% ipython --no-banner

In [1]: import numpy as np

In [2]: np.set_printoptions(precision=3, suppress=True, linewidth=120, floatmode="fixed")

In [3]: rnd = lambda a: np.round(a, 3) + 0

In [4]: M = np.loadtxt("run3.csv", delimiter=",")

In [5]: M
Out[5]: 
array([[1.000, 0.000, 0.000, 0.000, 0.000, 0.000, 0.000],
       [0.000, 0.000, 0.000, 1.000, 0.000, 0.000, 0.000],
       [0.000, 0.000, 0.000, 0.000, 0.000, 0.000, 0.000],
       [0.000, 0.000, 0.000, 0.000, 0.000, 0.000, 0.000],
       [0.000, 0.000, 3.000, 0.000, 0.000, 0.000, 0.000],
       [0.000, 0.000, 0.000, 0.000, 0.000, 1.000, 0.000],
       [0.000, 0.000, 0.000, 0.000, 0.000, 0.000, 2.000]])

In [6]: np.linalg.matrix_rank(M, rtol=0.1)
Out[6]: np.int64(5)

In [7]: np.linalg.cond(M) > 100
Out[7]: np.True_

In [8]: [round(float(x), 3) for x in np.linalg.svd(M, compute_uv=False)[:3]]
Out[8]: [3.0, 2.0, 1.0]

In [9]: m1 = np.array([[0, 2, 2, 1], [-2, 0, 0, -1], [-2, 0, 0, 5], [-1, 1, -5, 0]])

In [10]: # skew-symmetric

In [11]: rng = np.random.default_rng(472)

In [12]: lab = rng.permutation(4)

In [13]: lab
Out[13]: array([1, 0, 2, 3])

In [14]: M2 = m1[lab][:, lab]

In [15]: M2
Out[15]: 
array([[ 0, -2,  0, -1],
       [ 2,  0,  2,  1],
       [ 0, -2,  0,  5],
       [ 1, -1, -5,  0]])

In [16]: np.linalg.matrix_power(M2, 2)
Out[16]: 
array([[ -5,   1,   1,  -2],
       [  1,  -9,  -5,   8],
       [  1,  -5, -29,  -2],
       [ -2,   8,  -2, -27]])

In [17]: (M2 + M2.T) / 2
Out[17]: 
array([[0.000, 0.000, 0.000, 0.000],
       [0.000, 0.000, 0.000, 0.000],
       [0.000, 0.000, 0.000, 0.000],
       [0.000, 0.000, 0.000, 0.000]])

In [18]: M2 @ M2
Out[18]: 
array([[ -5,   1,   1,  -2],
       [  1,  -9,  -5,   8],
       [  1,  -5, -29,  -2],
       [ -2,   8,  -2, -27]])

In [19]: np.trace(M2)
Out[19]: np.int64(0)

In [20]: M2.inv()
AttributeError: 'numpy.ndarray' object has no attribute 'inv'


In [21]: rnd(np.linalg.det(M2))
Out[21]: np.float64(144.0)

In [22]: np.allclose(M2, M2.T)
Out[22]: False

In [23]: np.allclose(M2 @ M2.T, M2.T @ M2)
Out[23]: True

In [24]: rnd(np.sort(np.abs(np.linalg.eigvals(M2))))
Out[24]: array([2.182, 2.182, 5.499, 5.499])

In [25]: x = np.array([1, 3, 2, -1])

In [26]: rnd(np.linalg.det(m1))
Out[26]: np.float64(144.0)

In [27]: O = np.linalg.solve(np.eye(4) - m1, np.eye(4) + m1)

In [28]: rnd(np.linalg.det(O))
Out[28]: np.float64(1.0)

In [29]: rnd(O @ O.T)
Out[29]: 
array([[1.000, 0.000, 0.000, 0.000],
       [0.000, 1.000, 0.000, 0.000],
       [0.000, 0.000, 1.000, 0.000],
       [0.000, 0.000, 0.000, 1.000]])
